$ python -q
>>> import numpy as np
>>> import numpy.linalg as la
>>> np.set_printoptions(suppress=True, linewidth=120)
>>> data = np.loadtxt("w.csv", delimiter=",")
>>> print(data)
[[ 0.4  0.4  1.5  1.   0.8 -0.3  0.6  0.3 -0.6]
 [-0.5  0.  -0.6 -0.4 -1.1  0.2  1.2  0.6  0.6]
 [-0.5  0.8  0.5  1.2  0.7 -0.6 -0.7  2.2 -0.1]
 [ 1.8 -2.7  0.7  0.1  0.8  0.6  0.5  1.2  0.6]
 [ 0.3 -0.9 -1.9 -0.1  0.7 -0.8 -0.1  0.  -0.5]
 [-0.9 -2.4  1.2  0.  -0.8 -1.2  1.7 -0.2  0.1]
 [-1.  -1.5  1.  -1.   0.9 -0.3 -0.1 -0.5 -0.2]
 [-1.2  0.   0.2 -0.9 -0.5  0.5 -0.9  0.7 -0.6]]
>>> th = np.radians(60)
>>> Rm = np.eye(9)
>>> Rm[2, 2] = Rm[3, 3] = np.cos(th)
>>> Rm[2, 3], Rm[3, 2] = -np.sin(th), np.sin(th)
>>> Rm.round(1)
array([[ 1. ,  0. ,  0. ,  0. ,  0. ,  0. ,  0. ,  0. ,  0. ],
       [ 0. ,  1. ,  0. ,  0. ,  0. ,  0. ,  0. ,  0. ,  0. ],
       [ 0. ,  0. ,  0.5, -0.9,  0. ,  0. ,  0. ,  0. ,  0. ],
       [ 0. ,  0. ,  0.9,  0.5,  0. ,  0. ,  0. ,  0. ,  0. ],
       [ 0. ,  0. ,  0. ,  0. ,  1. ,  0. ,  0. ,  0. ,  0. ],
       [ 0. ,  0. ,  0. ,  0. ,  0. ,  1. ,  0. ,  0. ,  0. ],
       [ 0. ,  0. ,  0. ,  0. ,  0. ,  0. ,  1. ,  0. ,  0. ],
       [ 0. ,  0. ,  0. ,  0. ,  0. ,  0. ,  0. ,  1. ,  0. ],
       [ 0. ,  0. ,  0. ,  0. ,  0. ,  0. ,  0. ,  0. ,  1. ]])
>>> other = data @ Rm.T
>>> print(np.allclose(la.norm(data, axis=1), la.norm(other, axis=1)))
True
>>> other = np.array([[3, 5, 2],
...     [2, 3, -5],
...     [-2, 3, -4],
...     [-3, 3, 3],
...     [1, 4, 1],
...     [-5, 1, 1],
...     [5, -5, 3],
...     [3, 0, 0],
...     [4, -4, -4]])
>>> print(np.round(np.einsum("ik,kj->ji", data, other), 1))
[[ -0.2   9.    1.9   4.6   5.4   3.6  -5.4  -9.1]
 [ 13.  -18.1  11.1   2.2  -2.7 -21.4  -4.9  -2.7]
 [  0.5   0.5  -5.   15.1  14.    8.1  -0.4  -6.2]]
>>> print(la.matrix_rank(data @ other))
3
>>> np.vstack([data, other.T]).shape
(11, 9)
>>> K = np.load("arr.npy")
>>> K
array([[ 0.8,  1.5,  2.1, -0.1, -2. ,  0.1, -1.9, -1.5,  0.2, -2.6],
       [ 0.8,  2. ,  2.1, -0.3, -2.5,  0.2, -1.9, -1.1, -0.2, -2.7],
       [ 0.5,  1.9,  2.4, -0.3, -2.4,  0.2, -2.2, -1.3,  0.2, -3. ],
       [ 1.4,  2. ,  1.6,  0.3, -1.8,  0. , -2. , -1.1,  0.5, -2.7],
       [ 1. ,  1.8,  1.6,  0.4, -1.8,  0. , -2.2, -1.1,  0.1, -2.7],
       [ 0.6,  2.3,  1.9, -0.5, -1.9, -0.3, -2.5, -1.5, -0.3, -2.8],
       [-2.6,  2.5,  2.1,  0. , -3.2,  1.8, -1. , -0.1,  2. ,  3.2],
       [-2.1,  2. ,  2.4,  0.3, -3. ,  2. , -1.3,  0. ,  2.1,  3. ],
       [-2.1,  2.2,  2.3, -0.1, -3.1,  2.3, -1.2, -0.6,  2.3,  2.6],
       [-2. ,  1.8,  2.5, -0.5, -3.7,  2. , -1.1,  0. ,  2.2,  3.3],
       [-2. ,  2.4,  1.7,  0.2, -2.8,  1.8, -0.8, -0.1,  2.1,  3.2],
       [-2.3,  2.5,  1.7,  0.5, -3.2,  2.1, -0.5, -0.3,  2.2,  3.1],
       [-0.4,  2. , -0.1,  0.7,  2.5,  1. , -2.1,  1.1,  1. ,  0.9],
       [ 0.2,  1.8, -0.6,  0.8,  2.2,  0.9, -1.6,  1. ,  1.2,  1.2],
       [-0.1,  1.6, -0.4,  1. ,  1.6,  1.3, -1.8,  0.9,  0.9,  0.3],
       [ 0.1,  2. , -0.3,  1. ,  1.9,  0.9, -1.8,  1.1,  1.1,  1.3],
       [ 0.2,  1.6, -0.4,  0.4,  1.8,  1.2, -1.8,  0.9,  1.1,  0.9],
       [ 0.1,  2. , -0.4,  0.9,  2. ,  1. , -1.9,  1.4,  0.4,  1.6]])
>>> f, g = data[2], data[1]
>>> np.round(f @ g, 1)
np.float64(-1.0)
>>> np.round(f @ f, 1)
np.float64(8.8)
>>> pr = (f @ g) / (f @ f) * f
>>> pr.round(1) + 0
array([ 0.1, -0.1, -0.1, -0.1, -0.1,  0.1,  0.1, -0.3,  0. ])
>>> np.round(np.outer(f, g), 1) + 0
array([[ 0.2,  0. ,  0.3,  0.2,  0.6, -0.1, -0.6, -0.3, -0.3],
       [-0.4,  0. , -0.5, -0.3, -0.9,  0.2,  1. ,  0.5,  0.5],
       [-0.2,  0. , -0.3, -0.2, -0.6,  0.1,  0.6,  0.3,  0.3],
       [-0.6,  0. , -0.7, -0.5, -1.3,  0.2,  1.4,  0.7,  0.7],
       [-0.4,  0. , -0.4, -0.3, -0.8,  0.1,  0.8,  0.4,  0.4],
       [ 0.3,  0. ,  0.4,  0.2,  0.7, -0.1, -0.7, -0.4, -0.4],
       [ 0.4,  0. ,  0.4,  0.3,  0.8, -0.1, -0.8, -0.4, -0.4],
       [-1.1,  0. , -1.3, -0.9, -2.4,  0.4,  2.6,  1.3,  1.3],
       [ 0. ,  0. ,  0.1,  0. ,  0.1,  0. , -0.1, -0.1, -0.1]])
>>> def softmax(z):
...     e = np.exp(z - z.max(axis=-1, keepdims=True))
...     return e / e.sum(axis=-1, keepdims=True)
... 
>>> np.round(softmax(K).sum(axis=1), 1)
array([1., 1., 1., 1., 1., 1., 1., 1., 1., 1., 1., 1., 1., 1., 1., 1., 1., 1.])
>>> np.round(softmax(K[2]), 1) + 0
array([0.1, 0.3, 0.5, 0. , 0. , 0.1, 0. , 0. , 0.1, 0. ])
>>> np.round(softmax(10 * K[2]), 1) + 0
array([0., 0., 1., 0., 0., 0., 0., 0., 0., 0.])
>>> S = K @ K.T / np.sqrt(10)
>>> softmax(S).round(6).argmax(axis=1)
array([ 2,  2,  2,  2,  2,  2,  9,  9,  9,  9,  9,  9, 12, 12, 12, 12, 12, 17])
>>> np.round(softmax(S)[2] @ K, 1) + 0
array([ 0.7,  2. ,  2.1, -0.2, -2.2,  0.1, -2.2, -1.3,  0. , -2.8])
>>> vec = np.array([1, 0, 1, 1, 0, 1, 2, 0, 1, 0])
>>> np.round(K @ vec, 1)
array([-0.7, -1.2, -1.4, -0.2, -1.3, -3.6,  1.3,  2.1,  2.3,  2. ,  2.2,  3.2, -2. , -0.7, -0.9, -0.8, -1.1, -1.8])
>>> K @ np.eye(10)[7]
array([-1.5, -1.1, -1.3, -1.1, -1.1, -1.5, -0.1,  0. , -0.6,  0. , -0.1, -0.3,  1.1,  1. ,  0.9,  1.1,  0.9,  1.4])
>>> la.norm(K @ vec) <= la.norm(K, 2) * la.norm(vec) + 1e-9
np.True_
>>> (K @ vec).argmax()
np.int64(11)
>>> np.sign((K @ vec).round(6))
array([-1., -1., -1., -1., -1., -1.,  1.,  1.,  1.,  1.,  1.,  1., -1., -1., -1., -1., -1., -1.])
>>> np.round(K @ (2 * vec), 1)
array([-1.4, -2.4, -2.8, -0.4, -2.6, -7.2,  2.6,  4.2,  4.6,  4. ,  4.4,  6.4, -4. , -1.4, -1.8, -1.6, -2.2, -3.6])
>>> np.round((K * vec).sum(axis=1), 1)
array([-0.7, -1.2, -1.4, -0.2, -1.3, -3.6,  1.3,  2.1,  2.3,  2. ,  2.2,  3.2, -2. , -0.7, -0.9, -0.8, -1.1, -1.8])
>>> vec = np.array([0, -2, -1, -2, -1, 0, 1, 1, 2, -2])
>>> rhs = K @ vec
>>> rhs.round(1)
array([ -0.7,  -1. ,  -0.3,  -1.1,  -1.9,  -2.6,  -7.4,  -7.1,  -5.8,  -4.7,  -7.2,  -7.1,  -8.6,  -7.4,  -6.1,  -8.7,
        -5.9, -10.3])
>>> np.round(la.lstsq(K, rhs)[0], 1) + 0
array([ 0., -2., -1., -2., -1.,  0.,  1.,  1.,  2., -2.])
>>> rng = np.random.default_rng(6)
>>> rhs = rhs + 0.1 * rng.normal(size=18)
>>> rhs.round(1)
array([ -0.6,  -0.8,  -0.6,  -1.1,  -1.8,  -2.5,  -7.3,  -7. ,  -5.8,  -4.6,  -7.2,  -7.2,  -8.7,  -7.4,  -6.2,  -8.6,
        -5.8, -10.1])
>>> coef, *_ = la.lstsq(K, rhs)
>>> np.round(K.T @ (rhs - K @ coef), 1) + 0
array([0., 0., 0., 0., 0., 0., 0., 0., 0., 0.])
>>> round(float(la.norm(rhs - K @ coef)), 1)
0.3
>>> [round(float(la.norm(la.solve(K.T @ K + lam * np.eye(10), K.T @ rhs))), 2) for lam in (0, 1, 10, 100)]
[4.2, 2.62, 1.94, 1.18]
>>> print(coef.round())
[ 0. -2. -1. -2. -1.  0.  1.  1.  2. -2.]
>>> th = np.radians(30)
>>> Rm = np.eye(10)
>>> Rm[5, 5] = Rm[7, 7] = np.cos(th)
>>> Rm[5, 7], Rm[7, 5] = -np.sin(th), np.sin(th)
>>> Rm.round(1)
array([[ 1. ,  0. ,  0. ,  0. ,  0. ,  0. ,  0. ,  0. ,  0. ,  0. ],
       [ 0. ,  1. ,  0. ,  0. ,  0. ,  0. ,  0. ,  0. ,  0. ,  0. ],
       [ 0. ,  0. ,  1. ,  0. ,  0. ,  0. ,  0. ,  0. ,  0. ,  0. ],
       [ 0. ,  0. ,  0. ,  1. ,  0. ,  0. ,  0. ,  0. ,  0. ,  0. ],
       [ 0. ,  0. ,  0. ,  0. ,  1. ,  0. ,  0. ,  0. ,  0. ,  0. ],
       [ 0. ,  0. ,  0. ,  0. ,  0. ,  0.9,  0. , -0.5,  0. ,  0. ],
       [ 0. ,  0. ,  0. ,  0. ,  0. ,  0. ,  1. ,  0. ,  0. ,  0. ],
       [ 0. ,  0. ,  0. ,  0. ,  0. ,  0.5,  0. ,  0.9,  0. ,  0. ],
       [ 0. ,  0. ,  0. ,  0. ,  0. ,  0. ,  0. ,  0. ,  1. ,  0. ],
       [ 0. ,  0. ,  0. ,  0. ,  0. ,  0. ,  0. ,  0. ,  0. ,  1. ]])
>>> other = K @ Rm.T
>>> np.round(la.svd(K, compute_uv=False), 1), np.round(la.svd(other, compute_uv=False), 1)
(array([16.8, 12.2,  9.1,  1.5,  1.3,  1.2,  0.9,  0.7,  0.5,  0.4]), array([16.8, 12.2,  9.1,  1.5,  1.3,  1.2,  0.9,  0.7,  0.5,  0.4]))
>>> np.round(np.abs(other - K).max(axis=0), 1)
array([0. , 0. , 0. , 0. , 0. , 0.8, 0. , 1.2, 0. , 0. ])
>>> np.allclose(K @ K.T, other @ other.T)
True
>>> round(la.det(Rm), 1), round(np.trace(Rm), 1)
(np.float64(1.0), np.float64(9.7))
>>> np.allclose(la.norm(K, axis=1), la.norm(other, axis=1))
True
>>> M = np.array([[5, 6, 3, 7],
...     [1, 7, 8, 2],
...     [0, 8, 0, 4],
...     [8, 6, 7, 9],
...     [4, 6, 0, 2],
...     [4, 4, 1, 5],
...     [2, 3, 8, 4],
...     [7, 3, 1, 8],
...     [7, 6, 1, 0],
...     [3, 0, 6, 0],
...     [0, 8, 8, 4],
...     [0, 5, 0, 7],
...     [9, 8, 2, 2]])
>>> M[-1] = M[0] + -1 * M[1]
>>> print(M)
[[ 5  6  3  7]
 [ 1  7  8  2]
 [ 0  8  0  4]
 [ 8  6  7  9]
 [ 4  6  0  2]
 [ 4  4  1  5]
 [ 2  3  8  4]
 [ 7  3  1  8]
 [ 7  6  1  0]
 [ 3  0  6  0]
 [ 0  8  8  4]
 [ 0  5  0  7]
 [ 4 -1 -5  5]]
>>> gram = np.cov(M, rowvar=False)
>>> np.median(M, axis=0)
array([4., 6., 1., 4.])
>>> print(np.argwhere(np.triu(np.abs(np.corrcoef(M.T)) > 0.8, 1)))
[]
>>> np.round(np.polyfit(M[:, 0], M[:, 3], 1), 1)
array([0.3, 3.5])
>>> np.round(M.std(axis=0), 1)
array([2.7, 2.7, 4. , 2.8])
>>> gram.round(1)
array([[ 7.8, -1.8, -1.7,  2. ],
       [-1.8,  7.9,  3.6,  0.4],
       [-1.7,  3.6, 16.9, -1.2],
       [ 2. ,  0.4, -1.2,  8.3]])
>>> gram.shape
(4, 4)
>>> vec = np.array([-1, -2, 0, 0])
>>> h = np.maximum(gram @ vec, 0)
>>> gram * (h > 1e-9)[:, None]
array([[ 0., -0., -0.,  0.],
       [-0.,  0.,  0.,  0.],
       [-0.,  0.,  0., -0.],
       [ 0.,  0., -0.,  0.]])
>>> print(np.flatnonzero(h > 1e-9))
[]
>>> h
array([0., 0., 0., 0.])
>>> gram.T @ h
array([0., 0., 0., 0.])
>>> np.round(np.tanh(gram @ vec), 1)
array([-1., -1., -1., -1.])
>>> vec = np.array([0, 1, 3, -9])
>>> rhs = M @ vec
>>> coef, lr = np.zeros(4), 1 / la.norm(M, 2) ** 2
>>> for i in range(50):
...     coef -= lr * M.T @ (M @ coef - rhs)
...     if i % 10 == 0: print(i, round(la.norm(M @ coef - rhs), 1))
... 
0 85.6
10 24.1
20 11.4
30 5.6
40 2.7
>>> np.round(la.cond(M), 1)
np.float64(3.8)
>>> coef.round(1)
array([-0.1,  0.9,  3. , -8.9])
>>> m1 = np.loadtxt("out8.csv", delimiter=",")
>>> m1
array([[ 0.,  0.,  0.,  0., -3.,  0.,  0.,  0.],
       [ 0.,  0.,  0.,  0.,  0.,  0.,  0., -3.],
       [ 0.,  0.,  0., -2.,  0.,  0.,  0.,  0.],
       [ 0.,  0.,  0.,  0.,  0.,  0.,  2.,  0.],
       [ 0.,  0.,  0.,  0.,  0., -2.,  0.,  0.],
       [ 0.,  3.,  0.,  0.,  0.,  0.,  0.,  0.],
       [ 1.,  0.,  0.,  0.,  0.,  0.,  0.,  0.],
       [ 0.,  0., -2.,  0.,  0.,  0.,  0.,  0.]])
>>> print(np.round(np.sort(np.abs(la.eigvals(m1))), 1))
[2.1 2.1 2.1 2.1 2.1 2.1 2.1 2.1]
>>> print(np.round(la.matrix_power(m1, 2), 1))
[[ 0.  0.  0.  0.  0.  6.  0.  0.]
 [ 0.  0.  6.  0.  0.  0.  0.  0.]
 [ 0.  0.  0.  0.  0.  0. -4.  0.]
 [ 2.  0.  0.  0.  0.  0.  0.  0.]
 [ 0. -6.  0.  0.  0.  0.  0.  0.]
 [ 0.  0.  0.  0.  0.  0.  0. -9.]
 [ 0.  0.  0.  0. -3.  0.  0.  0.]
 [ 0.  0.  0.  4.  0.  0.  0.  0.]]
>>> (m1 + m1.T) / 2
array([[ 0. ,  0. ,  0. ,  0. , -1.5,  0. ,  0.5,  0. ],
       [ 0. ,  0. ,  0. ,  0. ,  0. ,  1.5,  0. , -1.5],
       [ 0. ,  0. ,  0. , -1. ,  0. ,  0. ,  0. , -1. ],
       [ 0. ,  0. , -1. ,  0. ,  0. ,  0. ,  1. ,  0. ],
       [-1.5,  0. ,  0. ,  0. ,  0. , -1. ,  0. ,  0. ],
       [ 0. ,  1.5,  0. ,  0. , -1. ,  0. ,  0. ,  0. ],
       [ 0.5,  0. ,  0. ,  1. ,  0. ,  0. ,  0. ,  0. ],
       [ 0. , -1.5, -1. ,  0. ,  0. ,  0. ,  0. ,  0. ]])
>>> np.allclose(m1 @ m1.T, m1.T @ m1)
False
>>> m1 @ m1
array([[ 0.,  0.,  0.,  0.,  0.,  6.,  0.,  0.],
       [ 0.,  0.,  6.,  0.,  0.,  0.,  0.,  0.],
       [ 0.,  0.,  0.,  0.,  0.,  0., -4.,  0.],
       [ 2.,  0.,  0.,  0.,  0.,  0.,  0.,  0.],
       [ 0., -6.,  0.,  0.,  0.,  0.,  0.,  0.],
       [ 0.,  0.,  0.,  0.,  0.,  0.,  0., -9.],
       [ 0.,  0.,  0.,  0., -3.,  0.,  0.,  0.],
       [ 0.,  0.,  0.,  4.,  0.,  0.,  0.,  0.]])
>>> round(np.abs(la.eigvals(m1)).max(), 1)
np.float64(2.1)
>>> np.trace(m1)
np.float64(0.0)
>>> (m1 - m1.T) / 2
array([[ 0. ,  0. ,  0. ,  0. , -1.5,  0. , -0.5,  0. ],
       [ 0. ,  0. ,  0. ,  0. ,  0. , -1.5,  0. , -1.5],
       [ 0. ,  0. ,  0. , -1. ,  0. ,  0. ,  0. ,  1. ],
       [ 0. ,  0. ,  1. ,  0. ,  0. ,  0. ,  1. ,  0. ],
       [ 1.5,  0. ,  0. ,  0. ,  0. , -1. ,  0. ,  0. ],
       [ 0. ,  1.5,  0. ,  0. ,  1. ,  0. ,  0. ,  0. ],
       [ 0.5,  0. ,  0. , -1. ,  0. ,  0. ,  0. ,  0. ],
       [ 0. ,  1.5, -1. ,  0. ,  0. ,  0. ,  0. ,  0. ]])
